$ python -q
>>> import numpy as np
>>> from numpy import linalg as LA
>>> np.set_printoptions(precision=3, suppress=True, linewidth=100, legacy="1.25")
>>> rnd = lambda a: np.round(a, 3) + 0
>>> E = np.load("block0.npy")
>>> E
array([[1., 3., 0.],
       [3., 1., 3.],
       [0., 3., 1.]])
>>> u = np.array([-3, 1, -3])
>>> other = E + np.outer(u, np.eye(3)[1])
>>> LA.matrix_rank(LA.inv(other) - LA.inv(E), tol=1e-8)
1
>>> other
array([[1., 0., 0.],
       [3., 2., 3.],
       [0., 0., 1.]])
>>> rnd(LA.det(other) / LA.det(E)), rnd(1 + LA.solve(E, u)[1])
(-0.118, -0.118)
>>> rnd(LA.det(2 * other)), rnd(LA.det(other))
(16.0, 2.0)
>>> np.einsum("ii->", other)
4.0
>>> rnd(LA.eigvals(other))
array([2., 1., 1.])
>>> rnd(LA.eigvals(other).sum().real)
4.0
>>> q, V = LA.qr(E[:, :1])[0], LA.qr(E[:, 1:])[0]
>>> sv = LA.svd(q.T @ V, compute_uv=False)
>>> rnd(np.degrees(np.arccos(sv.clip(0, 1))))
array([25.671])
>>> vals, V = LA.eigh(E)
>>> np.abs(V[:, -1]).round(6).argmax()
1
>>> rnd(np.abs(V[:, -1]))
array([0.5  , 0.707, 0.5  ])
>>> rng = np.random.default_rng(649)
>>> labels = rng.permutation(3)
>>> labels
array([1, 2, 0])
>>> other = E[labels][:, labels]
>>> rnd(LA.det(other)), rnd(LA.det(E[labels]))
(-17.0, -17.0)
>>> other
array([[1., 3., 3.],
       [3., 1., 0.],
       [3., 0., 1.]])
>>> rnd(np.sort(np.abs(LA.eigvals(other))))
array([1.   , 3.243, 5.243])
>>> arr = np.load("data.npy")
>>> arr
array([[ 9.488,  4.222,  5.258,  9.531, 10.23 ],
       [ 8.085,  5.154,  2.295,  9.91 , 10.373],
       [ 8.614,  4.218,  4.823,  9.222, 10.617],
       [ 9.597,  7.143,  5.428, 10.332,  9.24 ],
       [10.817,  4.814,  5.279,  8.821, 10.451],
       [ 9.301,  5.656,  4.361,  9.499, 10.506],
       [ 9.548,  5.209,  4.885, 11.243, 10.174],
       [10.706,  3.673,  5.313,  8.583,  8.899],
       [10.797,  5.501,  4.565, 10.584,  9.607],
       [ 8.771,  3.898,  4.69 , 11.229,  9.511],
       [10.947,  6.07 ,  5.264,  9.766, 10.12 ],
       [ 7.837,  3.178,  3.422,  8.993, 10.831],
       [ 9.257,  2.921,  4.374,  9.705, 11.795],
       [ 9.209,  5.275,  5.509,  9.015, 10.957]])
>>> x0 = np.array([1, 2, 2, 2, 2])
>>> rhs = arr @ x0
>>> rnd(LA.pinv(arr) @ arr)
array([[1., 0., 0., 0., 0.],
       [0., 1., 0., 0., 0.],
       [0., 0., 1., 0., 0.],
       [0., 0., 0., 1., 0.],
       [0., 0., 0., 0., 1.]])
>>> rnd(LA.lstsq(arr, rhs)[0])
array([1., 2., 2., 2., 2.])
>>> rhs = rhs + 0.1 * rng.normal(size=14)
>>> rnd(rhs)
array([67.879, 63.516, 66.508, 73.906, 69.447, 69.131, 72.477, 63.651, 71.312, 67.334, 73.253,
       60.947, 66.67 , 70.687])
>>> b, *_ = LA.lstsq(arr, rhs)
>>> rnd(arr.T @ (rhs - arr @ b))
array([0., 0., 0., 0., 0.])
>>> rnd(b)
array([0.978, 1.994, 2.005, 2.001, 2.016])
>>> W1 = np.array([[-3, 3, 0, 1, 0, 2],
...     [-1, -2, 2, -1, 3, -2],
...     [3, -3, -2, -3, 0, 0],
...     [-1, -3, 1, 1, -2, 3],
...     [-1, 0, 1, -3, -3, -3]])
>>> b = np.array([0, -3, 1, -1, -1, -1])
>>> hid = np.maximum(arr @ W1 + b, 0)
>>> (hid > 0).astype(int)
array([[0, 0, 1, 0, 0, 1],
       [0, 0, 1, 0, 0, 1],
       [0, 0, 1, 0, 0, 1],
       [0, 0, 1, 0, 0, 1],
       [0, 0, 1, 0, 0, 1],
       [0, 0, 1, 0, 0, 1],
       [0, 0, 1, 0, 0, 1],
       [0, 0, 1, 0, 0, 1],
       [0, 0, 1, 0, 0, 1],
       [0, 0, 1, 0, 0, 1],
       [0, 0, 1, 0, 0, 1],
       [0, 0, 1, 0, 0, 1],
       [0, 0, 1, 0, 0, 1],
       [0, 0, 1, 0, 0, 1]])
>>> LA.matrix_rank(hid)
2
>>> Z = np.array([[1, -1, 3],
...     [-2, -1, -3],
...     [0, -1, 1],
...     [0, -3, 3],
...     [-3, 0, 1],
...     [-2, 0, -3]])
>>> (hid @ Z).round(6).argmax(axis=1)
array([2, 2, 2, 2, 2, 2, 2, 1, 2, 1, 2, 2, 2, 2])
>>> feats = np.load("case15.npy")
>>> feats
array([[5, 0, 0, 0, 0],
       [0, 9, 0, 0, 0],
       [0, 0, 6, 0, 0],
       [0, 0, 0, 2, 0],
       [0, 0, 0, 0, 9]])
>>> other = feats + rng.integers(-2, 3, (5, 4)) @ rng.integers(-2, 3, (4, 5))
>>> other
array([[ 3, -2,  0, -2,  0],
       [-2,  7,  4, -2, -4],
       [ 3,  3,  4,  2, -1],
       [ 4,  7, -8,  8, -1],
       [-2,  1, -2,  2,  8]])
>>> LA.matrix_rank(other - feats, tol=1e-8)
4
>>> x0 = np.array([0, 5, 3, 3, 4])
>>> rhs = other @ x0
>>> b, lr = np.zeros(5), 1 / LA.norm(other, 2) ** 2
>>> for i in range(300):
...     b -= lr * other.T @ (other @ b - rhs)
...     if i % 50 == 0: print(i, round(LA.norm(other @ b - rhs), 3))
... 
0 36.147
50 0.225
100 0.052
150 0.012
200 0.003
250 0.001
>>> rnd(LA.cond(other))
5.884
>>> feats @ feats
array([[25,  0,  0,  0,  0],
       [ 0, 81,  0,  0,  0],
       [ 0,  0, 36,  0,  0],
       [ 0,  0,  0,  4,  0],
       [ 0,  0,  0,  0, 81]])
>>> [int(LA.matrix_rank(LA.matrix_power(feats, p))) for p in range(1, 6)]
[5, 5, 5, 5, 5]
>>> np.prod(np.diag(feats)), rnd(LA.det(feats))
(4860, 4860.0)
>>> m1 = np.loadtxt("run13.csv", delimiter=",")
>>> m1
array([[ 2.,  3., -3., -1.,  2., -2.,  0.],
       [-1.,  2.,  3., -3., -1.,  0.,  0.],
       [ 2., -2., -1.,  3.,  0., -3.,  0.],
       [ 2., -1., -1.,  0.,  0.,  1.,  0.],
       [-2.,  1., -1.,  3., -3.,  1.,  0.],
       [-1., -3.,  0.,  1., -2.,  1.,  0.],
       [ 0.,  0.,  0.,  0.,  0.,  0.,  4.]])
>>> q, V = LA.qr(m1[:, :3])[0], LA.qr(m1[:, 3:])[0]
>>> sv = LA.svd(q.T @ V, compute_uv=False)
>>> (sv > 0.9).sum()
0
>>> rnd(LA.norm(q @ q.T - V @ V.T, 2))
1.0
>>> other = m1 / np.sqrt((m1 ** 2).mean(axis=1, keepdims=True))
>>> LA.matrix_rank(other) == LA.matrix_rank(m1)
True
>>> rnd(LA.norm(other, axis=1))
array([2.646, 2.646, 2.646, 2.646, 2.646, 2.646, 2.646])
>>> rnd(other[4])
array([-1.058,  0.529, -0.529,  1.587, -1.587,  0.529,  0.   ])
>>> labels = rng.permutation(7)
>>> labels
array([3, 4, 1, 5, 0, 2, 6])
>>> other = m1[labels][:, labels]
>>> np.trace(other)
5.0
>>> rnd(LA.det(other)), rnd(LA.det(m1[labels]))
(-5124.0, 5124.0)
>>> np.diag(other)
array([ 0., -3.,  2.,  1.,  2., -1.,  4.])
>>> th = np.radians(120)
>>> r_ = np.eye(7)
>>> r_[4, 4] = r_[3, 3] = np.cos(th)
>>> r_[4, 3], r_[3, 4] = -np.sin(th), np.sin(th)
>>> rnd(r_)
array([[ 1.   ,  0.   ,  0.   ,  0.   ,  0.   ,  0.   ,  0.   ],
       [ 0.   ,  1.   ,  0.   ,  0.   ,  0.   ,  0.   ,  0.   ],
       [ 0.   ,  0.   ,  1.   ,  0.   ,  0.   ,  0.   ,  0.   ],
       [ 0.   ,  0.   ,  0.   , -0.5  ,  0.866,  0.   ,  0.   ],
       [ 0.   ,  0.   ,  0.   , -0.866, -0.5  ,  0.   ,  0.   ],
       [ 0.   ,  0.   ,  0.   ,  0.   ,  0.   ,  1.   ,  0.   ],
       [ 0.   ,  0.   ,  0.   ,  0.   ,  0.   ,  0.   ,  1.   ]])
>>> other = m1 @ r_.T
>>> np.allclose(m1 @ m1.T, other @ other.T)
True
>>> rnd(LA.svd(m1, compute_uv=False)), rnd(LA.svd(other, compute_uv=False))
(array([7.074, 6.872, 4.379, 4.   , 3.063, 1.672, 1.175]), array([7.074, 6.872, 4.379, 4.   , 3.063, 1.672, 1.175]))
>>> u = np.array([0, 0])
>>> np.polyval(u, m1[3])
array([0., 0., 0., 0., 0., 0., 0.])
>>> np.convolve(m1[3], u)
array([0., 0., 0., 0., 0., 0., 0., 0.])
>>> np.correlate(m1[3], m1[6], "full")
array([ 8., -4., -4.,  0.,  0.,  4.,  0.,  0.,  0.,  0.,  0.,  0.,  0.])
>>> J = np.loadtxt("test19.csv", delimiter=",")
>>> J
array([[0., 2., 4., 1., 2.],
       [2., 0., 2., 4., 1.],
       [1., 2., 0., 2., 4.],
       [4., 1., 2., 0., 2.],
       [2., 4., 1., 2., 0.]])
>>> th = np.radians(72)
>>> r_ = np.eye(5)
>>> r_[4, 4] = r_[0, 0] = np.cos(th)
>>> r_[4, 0], r_[0, 4] = -np.sin(th), np.sin(th)
>>> rnd(r_)
array([[ 0.309,  0.   ,  0.   ,  0.   ,  0.951],
       [ 0.   ,  1.   ,  0.   ,  0.   ,  0.   ],
       [ 0.   ,  0.   ,  1.   ,  0.   ,  0.   ],
       [ 0.   ,  0.   ,  0.   ,  1.   ,  0.   ],
       [-0.951,  0.   ,  0.   ,  0.   ,  0.309]])
>>> other = J @ r_.T
>>> rnd(np.abs(other - J).max(axis=0))
array([3.113, 0.   , 0.   , 0.   , 5.186])
>>> def softmax(z):
...     e = np.exp(z - z.max(axis=-1, keepdims=True))
...     return e / e.sum(axis=-1, keepdims=True)
... 
>>> rnd(softmax(J[4] + -2))
array([0.101, 0.747, 0.037, 0.101, 0.014])
>>> att = J @ J.T / np.sqrt(5)
>>> softmax(att).round(6).argmax(axis=1)
array([0, 1, 2, 3, 4])
>>> rnd(softmax(att + np.triu(np.full(att.shape, -np.inf), 1)))
array([[1.   , 0.   , 0.   , 0.   , 0.   ],
       [0.007, 0.993, 0.   , 0.   , 0.   ],
       [0.007, 0.007, 0.986, 0.   , 0.   ],
       [0.007, 0.007, 0.007, 0.979, 0.   ],
       [0.007, 0.007, 0.007, 0.007, 0.972]])
>>> np.allclose(J @ J.T, J.T @ J)
True
>>> assert J == J.T
Traceback (most recent call last):
  File "<python-input-102>", line 1, in <module>
    assert J == J.T
           ^^^^^^^^
ValueError: The truth value of an array with more than one element is ambiguous. Use a.any() or a.all()
>>> J.inv()
Traceback (most recent call last):
  File "<python-input-103>", line 1, in <module>
    J.inv()
    ^^^^^
AttributeError: 'numpy.ndarray' object has no attribute 'inv'
>>> A = np.loadtxt("out8.csv", delimiter=",")
>>> A
array([[-1., -1., -1., -1., -1., -1.],
       [-1., -2., -2., -2., -2., -2.],
       [-1., -2., -3., -3., -3., -3.],
       [-1., -2., -3., -4., -4., -4.],
       [-1., -2., -3., -4., -5., -5.],
       [-1., -2., -3., -4., -5., -6.]])
>>> x0 = np.array([1, 3, 0])
>>> rhs = E @ x0
>>> rhs
array([10.,  6.,  9.])
>>> rnd(LA.solve(E, rhs + E[:, 0]))
array([2., 3., 0.])
>>> rnd(LA.solve(E.T, E[2]))
array([0., 0., 1.])
>>> other = LA.inv(A)
>>> rnd(LA.slogdet(A)[0])
1.0
>>> A @ other
array([[1., 0., 0., 0., 0., 0.],
       [0., 1., 0., 0., 0., 0.],
       [0., 0., 1., 0., 0., 0.],
       [0., 0., 0., 1., 0., 0.],
       [0., 0., 0., 0., 1., 0.],
       [0., 0., 0., 0., 0., 1.]])
>>> rnd(LA.det(A) * other)
array([[-2.,  1.,  0.,  0.,  0.,  0.],
       [ 1., -2.,  1.,  0.,  0.,  0.],
       [ 0.,  1., -2.,  1.,  0.,  0.],
       [ 0.,  0.,  1., -2.,  1.,  0.],
       [ 0.,  0.,  0.,  1., -2.,  1.],
       [ 0.,  0.,  0.,  0.,  1., -1.]])
>>> (np.abs(other) > 1e-9).astype(int)
array([[1, 1, 0, 0, 0, 0],
       [1, 1, 1, 0, 0, 0],
       [0, 1, 1, 1, 0, 0],
       [0, 0, 1, 1, 1, 0],
       [0, 0, 0, 1, 1, 1],
       [0, 0, 0, 0, 1, 1]])
>>> vals, V = LA.eigh(A)
>>> x0 = np.array([2, 2, 3, 2, 1, 2])
>>> rnd(V * np.abs(vals) @ V.T)
array([[1., 1., 1., 1., 1., 1.],
       [1., 2., 2., 2., 2., 2.],
       [1., 2., 3., 3., 3., 3.],
       [1., 2., 3., 4., 4., 4.],
       [1., 2., 3., 4., 5., 5.],
       [1., 2., 3., 4., 5., 6.]])
>>> np.abs(A).sum(axis=1).max(), rnd(np.abs(vals).max())
(21.0, 17.207)
>>> rnd(x0 @ A @ x0 / (x0 @ x0)), rnd(vals[0]), rnd(vals[-1])
(-13.308, -17.207, -0.265)
>>> data = np.loadtxt("dump.csv", delimiter=",")
>>> data
array([[ 2.806, -4.441, -4.433, -1.346, -4.399],
       [ 1.884, -2.892, -2.959, -1.032, -2.82 ],
       [ 0.495, -0.544, -0.559, -0.269, -0.528],
       [ 1.331, -1.986, -2.164, -0.843, -2.043],
       [ 1.577, -1.959, -2.207, -0.688, -2.026],
       [ 4.385, -6.511, -6.525, -2.212, -6.648],
       [ 2.729, -4.049, -4.024, -1.297, -4.057],
       [-2.888,  4.186,  4.269,  1.515,  4.309],
       [ 1.331, -2.004, -2.051, -0.746, -1.915],
       [-0.992,  1.481,  1.498,  0.468,  1.575],
       [-0.35 ,  0.62 ,  0.826,  0.149,  0.817],
       [-1.049,  1.418,  1.389,  0.435,  1.411],
       [ 0.15 , -0.515, -0.431, -0.078, -0.585],
       [ 1.899, -2.796, -2.792, -1.054, -2.928],
       [ 3.179, -4.923, -4.901, -1.774, -4.965],
       [ 0.146, -0.083, -0.1  ,  0.198, -0.323]])
>>> labels = data[:, 4] > np.median(data[:, 4])
>>> u = data[labels].mean(axis=0) - data[~labels].mean(axis=0)
>>> np.argsort(-np.abs(u).round(6), kind="stable")
array([2, 4, 1, 0, 3])
>>> labels.astype(int)
array([0, 0, 1, 0, 0, 0, 0, 1, 1, 1, 1, 1, 1, 0, 0, 1])
>>> ((data - data.mean(axis=0)) @ u > 0).astype(int)
array([0, 0, 1, 0, 0, 0, 0, 1, 0, 1, 1, 1, 1, 0, 0, 1])
>>> cen = data - data.mean(axis=0)
>>> Uu, sv, VT = LA.svd(cen, full_matrices=False)
>>> np.abs(VT[0]).argmax()
4
>>> rnd(cen.mean(axis=0))
array([0., 0., 0., 0., 0.])
>>> LA.matrix_rank(cen)
5
>>> rnd(np.abs(VT[-1]))
array([0.07 , 0.69 , 0.01 , 0.395, 0.602])
>>> W0 = np.load("a.npy")
>>> W0
array([[-3, -1, -6, -6, -3],
       [-4, -2, -7, -7, -4],
       [ 2,  4, -1, -1,  2],
       [ 6,  8,  3,  3,  6]])
>>> rnd(softmax(feats).sum(axis=1))
array([1., 1., 1., 1., 1.])
>>> rnd(softmax(feats[1] + -3))
array([0., 1., 0., 0., 0.])
>>> rnd(softmax(feats[1]))
array([0., 1., 0., 0., 0.])
>>> att = feats @ feats.T / np.sqrt(5)
>>> softmax(att).round(6).argmax(axis=1)
array([0, 1, 2, 3, 4])
>>> rnd(softmax(att))
array([[1.   , 0.   , 0.   , 0.   , 0.   ],
       [0.   , 1.   , 0.   , 0.   , 0.   ],
       [0.   , 0.   , 1.   , 0.   , 0.   ],
       [0.1  , 0.1  , 0.1  , 0.599, 0.1  ],
       [0.   , 0.   , 0.   , 0.   , 1.   ]])
>>> rnd(softmax(att + np.triu(np.full(att.shape, -np.inf), 1)))
array([[1.   , 0.   , 0.   , 0.   , 0.   ],
       [0.   , 1.   , 0.   , 0.   , 0.   ],
       [0.   , 0.   , 1.   , 0.   , 0.   ],
       [0.111, 0.111, 0.111, 0.666, 0.   ],
       [0.   , 0.   , 0.   , 0.   , 1.   ]])
